% ipython --no-banner

In [1]: import numpy as np

In [2]: np.set_printoptions(precision=3, suppress=True, linewidth=120, sign=" ")

In [3]: X = np.array([[0, -3, 0, 3], [3, 0, -1, 6], [0, 1, 0, 3], [-3, -6, -3, 0]])

In [4]: np.linalg.norm(X, axis=0)
Out[4]: array([ 4.243,  6.782,  3.162,  7.348])

In [5]: np.round(np.linalg.norm(X, 1), 3), np.round(np.linalg.norm(X, np.inf), 3)
Out[5]: (np.float64(12.0), np.float64(12.0))

In [6]: K = np.array([[1, -1, 1, -1, -1, 1, -1, 1],
   ...:     [1, -1, -1, 1, 1, -1, -1, 1],
   ...:     [1, -1, -1, 1, -1, 1, 1, -1],
   ...:     [1, -1, 1, -1, 1, -1, 1, -1]])

In [7]: left, sv, vt = np.linalg.svd(K, full_matrices=False)

In [8]: round(np.sqrt((sv ** 2).sum()), 3), round(np.linalg.norm(K), 3)
Out[8]: (np.float64(5.657), np.float64(5.657))

In [9]: sv
Out[9]: array([ 2.828,  2.828,  2.828,  2.828])

In [10]: np.round(vt @ vt.T, 3) + 0
Out[10]: 
array([[ 1.,  0.,  0.,  0.],
       [ 0.,  1.,  0.,  0.],
       [ 0.,  0.,  1.,  0.],
       [ 0.,  0.,  0.,  1.]])

In [11]: sv / sv[0]
Out[11]: array([ 1.,  1.,  1.,  1.])

In [12]: np.allclose(left * sv @ vt, K)
Out[12]: True

In [13]: np.round(left.T @ K @ vt.T, 3) + 0
Out[13]: 
array([[ 2.828,  0.   ,  0.   ,  0.   ],
       [ 0.   ,  2.828,  0.   ,  0.   ],
       [ 0.   ,  0.   ,  2.828,  0.   ],
       [ 0.   ,  0.   ,  0.   ,  2.828]])

In [14]: (sv > 1e-8).sum()
Out[14]: np.int64(4)

In [15]: blk = np.stack([K, 2 * K, K[::-1]])

In [16]: np.einsum("bij,cij->bc", blk, blk)
Out[16]: 
array([[  32,   64,    0],
       [  64,  128,    0],
       [   0,    0,   32]])

In [17]: np.linalg.norm(blk, axis=(1, 2))
Out[17]: array([  5.657,  11.314,   5.657])

In [18]: blk.shape
Out[18]: (3, 4, 8)

In [19]: F = np.load("run16.npy")

In [20]: F
Out[20]: 
array([[ 0.449, -1.656,  3.543],
       [-5.268,  2.134, -1.25 ],
       [-4.973,  2.66 , -0.162],
       [-1.241,  0.811,  2.913],
       [-5.837,  1.629,  0.004],
       [-2.231, -0.381,  2.937],
       [-2.261, -0.65 ,  3.246],
       [-6.391,  2.37 , -2.246],
       [-4.439,  1.209, -1.487],
       [-6.191,  0.147, -0.943],
       [-3.115, -2.142,  1.677],
       [-0.662,  0.081,  2.018],
       [-2.016, -1.01 ,  1.787],
       [-1.859, -3.   ,  3.85 ],
       [-1.419, -2.283,  2.773],
       [-0.699, -3.087,  3.147],
       [-1.332, -1.453,  4.957],
       [-1.639, -1.882,  3.032],
       [-6.281,  3.194, -0.526],
       [-2.764, -0.745,  2.391],
       [-4.971,  1.185, -0.201],
       [-6.324,  3.626, -2.32 ],
       [-0.677, -3.029,  1.323],
       [-2.368, -0.623,  3.792],
       [-5.907,  3.487,  0.15 ],
       [-2.929, -1.234,  2.501],
       [-7.013,  0.993, -0.096],
       [-5.828,  2.381, -2.382]])

In [21]: d = np.linalg.norm(F[:, None] - F[None], axis=-1)

In [22]: d[:5, :5]
Out[22]: 
array([[ 0.   ,  8.368,  7.858,  3.056,  7.927],
       [ 8.368,  0.   ,  1.244,  5.941,  1.467],
       [ 7.858,  1.244,  0.   ,  5.177,  1.355],
       [ 3.056,  5.941,  5.177,  0.   ,  5.5  ],
       [ 7.927,  1.467,  1.355,  5.5  ,  0.   ]])

In [23]: np.unravel_index(d.round(6).argmax(), d.shape)
Out[23]: (np.int64(0), np.int64(21))

In [24]: np.linalg.matrix_rank(d ** 2)
Out[24]: np.int64(5)

In [25]: blk = np.stack([F, -1 * F, F[::-1]])

In [26]: np.einsum("bij,cij->bc", blk, blk)
Out[26]: 
array([[ 747.636, -747.636,  414.876],
       [-747.636,  747.636, -414.876],
       [ 414.876, -414.876,  747.636]])

In [27]: np.linalg.matrix_rank(blk)
Out[27]: array([ 3,  3,  3])

In [28]: (blk @ F.T).shape
Out[28]: (3, 28, 28)

In [29]: Ac = F - F.mean(axis=0)

In [30]: left, sv, vt = np.linalg.svd(Ac, full_matrices=False)

In [31]: np.abs(vt[0]).argmax()
Out[31]: np.int64(0)

In [32]: np.linalg.matrix_rank(Ac)
Out[32]: np.int64(3)

In [33]: f = np.array([0, -5, 2])

In [34]: np.convolve(K[3], f)
Out[34]: array([ 0, -5,  7, -7,  7, -7,  7, -7,  7, -2])

In [35]: np.polyval(f, K[3])
Out[35]: array([-3,  7, -3,  7, -3,  7, -3,  7])

In [36]: z = F[:, 0] > np.median(F[:, 0])

In [37]: f = F[z].mean(axis=0) - F[~z].mean(axis=0)

In [38]: f
Out[38]: array([ 3.911, -2.896,  3.499])

In [39]: np.argsort(-np.abs(f).round(6), kind="stable")
Out[39]: array([ 0,  2,  1])

In [40]: arr = np.loadtxt("mat.csv", delimiter=",")

In [41]: arr
Out[41]: 
array([[ 0.5  , -0.866],
       [ 0.866,  0.5  ]])

In [42]: f, r1 = arr[1], arr[0]

In [43]: f @ r1
Out[43]: np.float64(0.0)

In [44]: pr = (f @ r1) / (f @ f) * f

In [45]: pr
Out[45]: array([ 0.,  0.])

In [46]: np.round(np.linalg.norm(f + r1) ** 2 + np.linalg.norm(f - r1) ** 2, 3)
Out[46]: np.float64(4.0)

In [47]: np.linalg.matrix_rank(np.outer(f, r1))
Out[47]: np.int64(1)

In [48]: M2 = arr / np.linalg.norm(arr, axis=1, keepdims=True)

In [49]: C2 = M2 @ M2.T

In [50]: (C2 - 2 * np.eye(2)).round(6).argmax(axis=1)
Out[50]: array([ 1,  0])

In [51]: np.degrees(np.arccos(np.clip(C2[1, 0], -1, 1)))
Out[51]: np.float64(90.0)

In [52]: (np.abs(C2) > 0.9).astype(int)
Out[52]: 
array([[ 1,  0],
       [ 0,  1]])

In [53]: C2[1].round(3) + 0
Out[53]: array([ 0.,  1.])

In [54]: C2.round(3) + 0
Out[54]: 
array([[ 1.,  0.],
       [ 0.,  1.]])

In [55]: np.linalg.norm(M2, axis=1)
Out[55]: array([ 1.,  1.])

In [56]: x0 = np.array([2, 1])

In [57]: target = arr @ x0

In [58]: target
Out[58]: array([ 0.134,  2.232])

In [59]: np.round(np.linalg.solve(arr.T, arr[0]), 3) + 0
Out[59]: array([ 1.,  0.])

In [60]: np.round(np.linalg.solve(arr, arr[:, 0]), 3) + 0
Out[60]: array([ 1.,  0.])

In [61]: rng = np.random.default_rng(4983)

In [62]: z = rng.permutation(2)

In [63]: z
Out[63]: array([ 0,  1])

In [64]: M2 = arr[z][:, z]

In [65]: M2
Out[65]: 
array([[ 0.5  , -0.866],
       [ 0.866,  0.5  ]])

In [66]: round(float(np.linalg.det(M2)), 3), round(float(np.linalg.det(arr[z])), 3)
Out[66]: (1.0, 1.0)

In [67]: np.sort(np.abs(np.linalg.eigvals(M2)))
Out[67]: array([ 1.,  1.])

In [68]: round(float(np.trace(M2)), 3)
Out[68]: 1.0

In [69]: m1 = np.loadtxt("case15.csv", delimiter=",")

In [70]: m1
Out[70]: 
array([[  8.,   6.,   0.,   4.,   0.],
       [  6.,  13.,   0.,   6.,   0.],
       [  0.,   0.,   4.,   0.,   0.],
       [  4.,   6.,   0.,   8.,   0.],
       [  0.,   0.,   0.,   0.,   4.]])

In [71]: np.round(np.linalg.det(m1.T), 3)
Out[71]: np.float64(5376.0)

In [72]: np.einsum("ii->", m1)
Out[72]: np.float64(37.0)

In [73]: np.linalg.eigvals(m1)
Out[73]: array([  4.,  21.,   4.,   4.,   4.])

In [74]: np.einsum("ij,ji->", m1, m1)
Out[74]: np.float64(505.0)

In [75]: round(float(np.linalg.eigvals(m1).sum().real), 3)
Out[75]: 37.0

In [76]: np.kron(np.eye(2, dtype=int), m1)
Out[76]: 
array([[  8.,   6.,   0.,   4.,   0.,   0.,   0.,   0.,   0.,   0.],
       [  6.,  13.,   0.,   6.,   0.,   0.,   0.,   0.,   0.,   0.],
       [  0.,   0.,   4.,   0.,   0.,   0.,   0.,   0.,   0.,   0.],
       [  4.,   6.,   0.,   8.,   0.,   0.,   0.,   0.,   0.,   0.],
       [  0.,   0.,   0.,   0.,   4.,   0.,   0.,   0.,   0.,   0.],
       [  0.,   0.,   0.,   0.,   0.,   8.,   6.,   0.,   4.,   0.],
       [  0.,   0.,   0.,   0.,   0.,   6.,  13.,   0.,   6.,   0.],
       [  0.,   0.,   0.,   0.,   0.,   0.,   0.,   4.,   0.,   0.],
       [  0.,   0.,   0.,   0.,   0.,   4.,   6.,   0.,   8.,   0.],
       [  0.,   0.,   0.,   0.,   0.,   0.,   0.,   0.,   0.,   4.]])

In [77]: f = np.array([3, 0, 0, 2, 2])

In [78]: M2 = m1 + np.outer(f, np.eye(5)[1])

In [79]: np.linalg.matrix_rank(M2 - m1)
Out[79]: np.int64(1)

In [80]: round(float(np.linalg.det(M2) / np.linalg.det(m1)), 3), np.round(1 + np.linalg.solve(m1, f)[1], 3)
Out[80]: (0.643, np.float64(0.643))

In [81]: M2
Out[81]: 
array([[  8.,   9.,   0.,   4.,   0.],
       [  6.,  13.,   0.,   6.,   0.],
       [  0.,   0.,   4.,   0.,   0.],
       [  4.,   8.,   0.,   8.,   0.],
       [  0.,   2.,   0.,   0.,   4.]])

In [82]: vals, evecs = np.linalg.eig(M2)

In [83]: round(np.prod(vals), 3)
Out[83]: np.float64(3456.0)

In [84]: np.sort(np.linalg.eigvals(np.linalg.inv(M2)))
Out[84]: array([ 0.044,  0.25 ,  0.25 ,  0.25 ,  0.419])

In [85]: vals
Out[85]: array([  4.   ,  22.612,   2.388,   4.   ,   4.   ])

In [86]: L = np.linalg.cholesky(m1)

In [87]: m1 / np.sqrt(np.outer(np.diag(m1), np.diag(m1)))
Out[87]: 
array([[ 1.   ,  0.588,  0.   ,  0.5  ,  0.   ],
       [ 0.588,  1.   ,  0.   ,  0.588,  0.   ],
       [ 0.   ,  0.   ,  1.   ,  0.   ,  0.   ],
       [ 0.5  ,  0.588,  0.   ,  1.   ,  0.   ],
       [ 0.   ,  0.   ,  0.   ,  0.   ,  1.   ]])

In [88]: np.prod(np.diag(L)) ** 2, np.round(np.linalg.det(m1), 3)
Out[88]: (np.float64(5376.0), np.float64(5376.0))

In [89]: L @ L.T
Out[89]: 
array([[  8.,   6.,   0.,   4.,   0.],
       [  6.,  13.,   0.,   6.,   0.],
       [  0.,   0.,   4.,   0.,   0.],
       [  4.,   6.,   0.,   8.,   0.],
       [  0.,   0.,   0.,   0.,   4.]])

In [90]: np.linalg.eigvalsh(m1).min() > 0
Out[90]: np.True_

In [91]: E = np.load("block3.npy")

In [92]: E
Out[92]: 
array([[-0.943,  0.894,  0.446,  0.159],
       [-0.99 ,  0.974,  0.617,  0.235],
       [-0.8  ,  0.716,  0.291,  0.1  ],
       [ 0.578, -0.493, -0.178, -0.06 ],
       [-0.217,  0.178,  0.06 ,  0.02 ],
       [ 0.414, -0.345, -0.119, -0.04 ],
       [-0.414,  0.345,  0.119,  0.04 ],
       [-0.984,  0.963,  0.578,  0.217],
       [ 0.99 , -0.974, -0.617, -0.235],
       [ 0.912, -0.851, -0.397, -0.139]])

In [93]: Ac = E - E.mean(axis=0)

In [94]: evecs = np.linalg.svd(Ac)[2][:3]

In [95]: M2 = Ac - Ac @ evecs.T @ evecs

In [96]: np.round(M2.std(axis=0), 3) + 0
Out[96]: array([ 0.,  0.,  0.,  0.])

In [97]: np.linalg.norm(M2, axis=1).round(6).argmax()
Out[97]: np.int64(2)

In [98]: mat = np.load("sample11.npy")

In [99]: mat
Out[99]: 
array([[-3,  4,  4],
       [-3,  4,  4],
       [-5,  3,  4],
       [-5, -5,  3]])

In [100]: M2 = np.c_[mat[:, :1] @ np.array([[2]]), np.array([1, 7, 2, 9])]

In [101]: M2
Out[101]: 
array([[ -6,   1],
       [ -6,   7],
       [-10,   2],
       [-10,   9]])

In [102]: np.linalg.matrix_rank(np.c_[mat, M2])
Out[102]: np.int64(4)

In [103]: M2 = mat / np.sqrt((mat ** 2).mean(axis=1, keepdims=True))

In [104]: np.linalg.norm(M2, axis=1)
Out[104]: array([ 1.732,  1.732,  1.732,  1.732])

In [105]: np.linalg.matrix_rank(M2) == np.linalg.matrix_rank(mat)
Out[105]: np.True_

In [106]: M2[0]
Out[106]: array([-0.812,  1.082,  1.082])

In [107]: f, r1 = mat[2], mat[1]

In [108]: f @ f
Out[108]: np.int64(50)

In [109]: pr = (f @ r1) / (f @ f) * f

In [110]: np.outer(f, r1)
Out[110]: 
array([[ 15, -20, -20],
       [ -9,  12,  12],
       [-12,  16,  16]])

In [111]: np.linalg.matrix_rank(np.outer(f, r1))
Out[111]: np.int64(1)

In [112]: r1 - pr
Out[112]: array([ 1.3 ,  1.42,  0.56])

In [113]: round((r1 - pr) @ f, 3)
Out[113]: np.float64(0.0)

In [114]: pr
Out[114]: array([-4.3 ,  2.58,  3.44])

In [115]: W0 = np.loadtxt("test17.csv", delimiter=",")

In [116]: W0
Out[116]: 
array([[-5.267,  3.474,  3.51 ,  2.719],
       [-6.126,  5.641, -0.372,  1.028],
       [15.245,  3.501, -1.016,  0.78 ],
       [16.061,  3.546, -2.911,  0.875],
       [15.477,  3.838, -3.277,  0.649],
       [-4.231,  4.025,  4.113,  1.503],
       [15.557,  3.392, -3.551,  0.558],
       [14.24 ,  2.326, -3.445, -0.239],
       [15.069,  3.13 , -2.495,  1.426],
       [14.806,  3.136, -0.803, -1.507],
       [15.895,  4.874, -3.786, -0.393],
       [15.928,  2.57 , -4.007,  0.836],
       [-6.645,  1.287,  3.418,  3.015],
       [-6.125,  3.153,  4.829,  1.85 ],
       [-7.325,  6.008,  3.607, -0.251],
       [-9.55 ,  7.675,  3.229, -0.488],
       [16.697,  4.938, -2.562, -0.322],
       [-7.791,  7.623, -0.237,  0.25 ],
       [15.155,  3.377, -3.782,  1.431],
       [-3.25 ,  1.687,  3.505,  2.57 ]])

In [117]: x0 = np.array([1, 3, 1, 2])

In [118]: target = W0 @ x0

In [119]: np.round(np.linalg.pinv(W0) @ W0, 3) + 0
Out[119]: 
array([[ 1.,  0.,  0.,  0.],
       [ 0.,  1.,  0.,  0.],
       [ 0.,  0.,  1.,  0.],
       [ 0.,  0.,  0.,  1.]])

In [120]: np.linalg.lstsq(W0, target)[0]
Out[120]: array([ 1.,  3.,  1.,  2.])

In [121]: np.linalg.solve(W0.T @ W0, W0.T @ target)
Out[121]: array([ 1.,  3.,  1.,  2.])

In [122]: target = target + 0.02 * rng.normal(size=20)

In [123]: target
Out[123]: 
array([ 14.095,  12.46 ,  26.288,  25.525,  24.993,  14.947,  23.322,  17.293,  24.837,  20.366,  25.941,  21.3  ,
         6.649,  11.852,  13.804,  15.702,  28.296,  15.321,  24.345,  10.454])

In [124]: b, *_ = np.linalg.lstsq(W0, target)

In [125]: np.round(W0.T @ (target - W0 @ b), 3) + 0
Out[125]: array([ 0.,  0.,  0.,  0.])

In [126]: [round(float(np.linalg.norm(np.linalg.solve(W0.T @ W0 + lam * np.eye(4), W0.T @ target))), 2) for lam in (0, 1, 10, 100)]
Out[126]: [3.87, 3.85, 3.66, 2.86]

In [127]: b
Out[127]: array([ 1.   ,  2.998,  0.999,  2.001])

In [128]: b.round()
Out[128]: array([ 1.,  3.,  1.,  2.])
